>>> import numpy as np
>>> from numpy import linalg as LA
>>> np.set_printoptions(precision=3, suppress=True, linewidth=200, legacy="1.25")
>>> m1 = np.loadtxt("arr.csv", delimiter=",")
>>> m1
array([[ 0., -2.,  0.,  0.],
       [ 0.,  0.,  0., -2.],
       [ 0.,  0.,  2.,  0.],
       [-2.,  0.,  0.,  0.]])
>>> other = LA.inv(m1)
>>> m1 @ other
array([[1., 0., 0., 0.],
       [0., 1., 0., 0.],
       [0., 0., 1., 0.],
       [0., 0., 0., 1.]])
>>> (np.abs(other) > 1e-9).astype(int)
array([[0, 0, 0, 1],
       [1, 0, 0, 0],
       [0, 0, 1, 0],
       [0, 1, 0, 0]])
>>> np.round(LA.det(m1) * LA.det(other), 3)
1.0
>>> np.round(LA.cond(m1), 3)
1.0
>>> LA.det(m1) * other
array([[ 0.,  0.,  0.,  8.],
       [ 8.,  0.,  0.,  0.],
       [-0., -0., -8., -0.],
       [ 0.,  8.,  0.,  0.]])
>>> LA.inv(other)
array([[-0., -2., -0., -0.],
       [-0., -0., -0., -2.],
       [ 0.,  0.,  2.,  0.],
       [-2., -0., -0., -0.]])
>>> m1 @ m1.T
array([[4., 0., 0., 0.],
       [0., 4., 0., 0.],
       [0., 0., 4., 0.],
       [0., 0., 0., 4.]])
>>> print(LA.norm(m1, axis=0))
[2. 2. 2. 2.]
>>> print(LA.svd(m1, compute_uv=False))
[2. 2. 2. 2.]
>>> vec = np.array([-2, 5, 0, -4])
>>> y = m1 @ vec
>>> c, lr = np.zeros(4), 1 / LA.norm(m1, 2) ** 2
>>> for i in range(4):
...     c -= lr * m1.T @ (m1 @ c - y)
...     if i % 1 == 0: print(i, round(LA.norm(m1 @ c - y), 3))
... 
0 0.0
1 0.0
2 0.0
3 0.0
>>> print(round(LA.cond(m1), 3))
1.0
